% ipython --no-banner

In [1]: import numpy as np

In [2]: np.set_printoptions(precision=3, suppress=True, linewidth=140, floatmode="fixed")

In [3]: def tidy(a):
   ...:     return np.round(a, 3) + 0
   ...: 

In [4]: other = np.array([[-2, -2], [-2, -3]])

In [5]: M = np.tile(other, (2, 2))

In [6]: M
Out[6]: 
array([[-2, -2, -2, -2],
       [-2, -3, -2, -3],
       [-2, -2, -2, -2],
       [-2, -3, -2, -3]])

In [7]: vec = np.array([-3, 2, -5, -1])

In [8]: a = np.maximum(M @ vec, 0)

In [9]: np.maximum(M @ (3 * vec), 0)
Out[9]: array([42, 39, 42, 39])

In [10]: print(np.flatnonzero(a > 1e-9))
[0 1 2 3]

In [11]: M * (a > 1e-9)[:, None]
Out[11]: 
array([[-2, -2, -2, -2],
       [-2, -3, -2, -3],
       [-2, -2, -2, -2],
       [-2, -3, -2, -3]])

In [12]: tidy(np.tanh(M @ vec))
Out[12]: array([1.000, 1.000, 1.000, 1.000])

In [13]: K = np.load("arr.npy")

In [14]: K
Out[14]: 
array([[ 2.600, -1.200,  0.800, -0.900,  0.900],
       [-1.700,  0.500,  0.400, -0.400,  1.200],
       [-1.685,  0.484,  0.414, -0.356,  1.242],
       [ 0.100,  0.000, -0.100, -1.200, -0.400]])

In [15]: other = K / np.linalg.norm(K, axis=1, keepdims=True)

In [16]: C2 = other @ other.T

In [17]: (C2 - 2 * np.eye(4)).round(6).argmax(axis=1)
Out[17]: array([3, 2, 1, 0])

In [18]: tidy(C2)
Out[18]: 
array([[ 1.000, -0.455, -0.445,  0.219],
       [-0.455,  1.000,  1.000, -0.075],
       [-0.445,  1.000,  1.000, -0.099],
       [ 0.219, -0.075, -0.099,  1.000]])

In [19]: tidy(C2[0])
Out[19]: array([ 1.000, -0.455, -0.445,  0.219])

In [20]: print(np.linalg.matrix_rank(K, rtol=0.1))
3

In [21]: np.linalg.cond(K) > 100
Out[21]: np.True_

In [22]: U, sig, Vh = np.linalg.svd(K)

In [23]: np.argmax(sig[:-1] / (sig[1:] + 1e-6)) + 1
Out[23]: np.int64(3)

In [24]: tidy(sig)
Out[24]: array([3.843, 2.365, 1.237, 0.004])

In [25]: other = U[:, :3] @ np.diag(sig[:3]) @ Vh[:3]

In [26]: tidy(np.linalg.norm(K - other, 2)), tidy(sig[3])
Out[26]: (np.float64(0.004), np.float64(0.004))

In [27]: vec = np.array([-2, 0, 1, 0, -2])

In [28]: a = np.maximum(K @ vec, 0)

In [29]: tidy(np.maximum(K @ (3 * vec), 0))
Out[29]: array([0.000, 4.200, 3.900, 1.500])

In [30]: np.flatnonzero(a > 1e-9)
Out[30]: array([1, 2, 3])

In [31]: tidy(np.tanh(K @ vec))
Out[31]: array([-1.000,  0.885,  0.862,  0.462])

In [32]: print(tidy(np.maximum(K @ vec, 0) - np.maximum(-K @ vec, 0)))
[-6.200  1.400  1.300  0.500]

In [33]: def softmax(z):
    ...:     e = np.exp(z - z.max(axis=-1, keepdims=True))
    ...:     return e / e.sum(axis=-1, keepdims=True)
    ...: 

In [34]: tidy(softmax(K[2]))
Out[34]: array([0.025, 0.217, 0.202, 0.094, 0.463])

In [35]: tidy(softmax(K[2] + 2))
Out[35]: array([0.025, 0.217, 0.202, 0.094, 0.463])

In [36]: S = K @ K.T / np.sqrt(5)

In [37]: tidy(softmax(S)[2] @ K)
Out[37]: array([-1.556,  0.448,  0.389, -0.423,  1.142])

In [38]: tidy(softmax(S + np.triu(np.full(S.shape, -np.inf), 1)))
Out[38]: 
array([[1.000, 0.000, 0.000, 0.000],
       [0.025, 0.975, 0.000, 0.000],
       [0.013, 0.492, 0.494, 0.000],
       [0.279, 0.170, 0.165, 0.386]])

In [39]: print(softmax(S).round(6).argmax(axis=1))
[0 2 2 3]

In [40]: W2 = np.array([[-0.7, -0.7, 0.0, 0.8, 0.5, 0.2],
    ...:     [-0.2, -1.0, -1.9, 1.2, -0.7, -0.6]])

In [41]: rng = np.random.default_rng(73)

In [42]: F = np.array([[1, -5],
    ...:     [1, 2],
    ...:     [-4, -1],
    ...:     [4, -2],
    ...:     [1, 5],
    ...:     [5, -4],
    ...:     [5, 4],
    ...:     [4, 1],
    ...:     [3, 4],
    ...:     [0, 5],
    ...:     [-3, 0],
    ...:     [-1, 2],
    ...:     [2, -5],
    ...:     [4, 1],
    ...:     [-1, -3],
    ...:     [-2, -5],
    ...:     [3, -5],
    ...:     [-4, 2],
    ...:     [0, 2],
    ...:     [-4, -5],
    ...:     [-3, -4],
    ...:     [-5, 4],
    ...:     [-5, -2],
    ...:     [0, 0],
    ...:     [2, 2],
    ...:     [5, 5],
    ...:     [3, -5],
    ...:     [3, -2],
    ...:     [-4, 1]]) @ W2 + 0.05 * rng.normal(size=(29, 6))

In [43]: tidy(F)
Out[43]: 
array([[ 0.245,  4.339,  9.481, -5.185,  4.017,  3.103],
       [-1.075, -2.748, -3.862,  3.256, -0.981, -1.079],
       [ 2.958,  3.870,  1.946, -4.408, -1.210, -0.238],
       [-2.490, -0.767,  3.811,  0.817,  3.345,  2.028],
       [-1.685, -5.763, -9.473,  6.814, -2.929, -2.820],
       [-2.687,  0.546,  7.539, -0.826,  5.251,  3.372],
       [-4.233, -7.465, -7.579,  8.816, -0.272, -1.329],
       [-2.968, -3.726, -1.887,  4.402,  1.318,  0.187],
       [-2.874, -6.227, -7.621,  7.172, -1.348, -1.767],
       [-0.949, -4.944, -9.541,  6.024, -3.581, -3.021],
       [ 2.090,  2.091, -0.012, -2.357, -1.592, -0.591],
       [ 0.265, -1.311, -3.729,  1.662, -1.891, -1.282],
       [-0.396,  3.619,  9.553, -4.425,  4.482,  3.444],
       [-3.076, -3.830, -1.997,  4.511,  1.276,  0.229],
       [ 1.233,  3.800,  5.634, -4.420,  1.718,  1.636],
       [ 2.383,  6.465,  9.509, -7.598,  2.471,  2.553],
       [-1.143,  2.861,  9.468, -3.591,  5.006,  3.594],
       [ 2.402,  0.786, -3.761, -0.779, -3.321, -2.013],
       [-0.284, -1.984, -3.784,  2.449, -1.424, -1.176],
       [ 3.836,  7.817,  9.521, -9.267,  1.590,  2.193],
       [ 2.775,  6.190,  7.632, -7.179,  1.294,  1.782],
       [ 2.731, -0.379, -7.565,  0.850, -5.293, -3.460],
       [ 3.892,  5.493,  3.830, -6.378, -1.100,  0.128],
       [-0.073, -0.048, -0.108, -0.063,  0.052, -0.020],
       [-1.870, -3.477, -3.792,  4.009, -0.396, -0.781],
       [-4.511, -8.499, -9.560,  9.978, -1.003, -2.083],
       [-1.135,  2.881,  9.598, -3.579,  5.021,  3.653],
       [-1.701, -0.002,  3.762, -0.059,  2.910,  1.776],
       [ 2.553,  1.801, -2.015, -1.984, -2.733, -1.392]])

In [44]: C2 = K.T @ K

In [45]: tidy(np.diag(C2))
Out[45]: array([12.499,  1.924,  0.981,  2.537,  3.953])

In [46]: tidy(np.linalg.eigvalsh(C2)[::-1])
Out[46]: array([14.771,  5.594,  1.529,  0.000,  0.000])

In [47]: tidy(C2)
Out[47]: 
array([[12.499, -4.786,  0.692, -1.180, -1.833],
       [-4.786,  1.924, -0.560,  0.708,  0.121],
       [ 0.692, -0.560,  0.981, -0.907,  1.754],
       [-1.180,  0.708, -0.907,  2.537, -1.252],
       [-1.833,  0.121,  1.754, -1.252,  3.953]])

In [48]: print((K @ K.T).shape)
(4, 4)

In [49]: mat = np.load("dump.npy")

In [50]: print(mat)
[[ 0  0  0 -1]
 [ 2  2  1  0]]

In [51]: U, sig, Vh = np.linalg.svd(mat, full_matrices=False)

In [52]: sig
Out[52]: array([3.000, 1.000])

In [53]: np.cumsum(sig ** 2) / np.sum(sig ** 2)
Out[53]: array([0.900, 1.000])

In [54]: U.T @ U
Out[54]: 
array([[1.000, 0.000],
       [0.000, 1.000]])

In [55]: tidy(Vh @ Vh.T)
Out[55]: 
array([[1.000, 0.000],
       [0.000, 1.000]])

In [56]: tidy(np.sqrt((sig ** 2).sum())), tidy(np.linalg.norm(mat))
Out[56]: (np.float64(3.162), np.float64(3.162))

In [57]: other = mat / np.sqrt((mat ** 2).mean(axis=1, keepdims=True))

In [58]: mat - mat.mean(axis=1, keepdims=True)
Out[58]: 
array([[ 0.250,  0.250,  0.250, -0.750],
       [ 0.750,  0.750, -0.250, -1.250]])
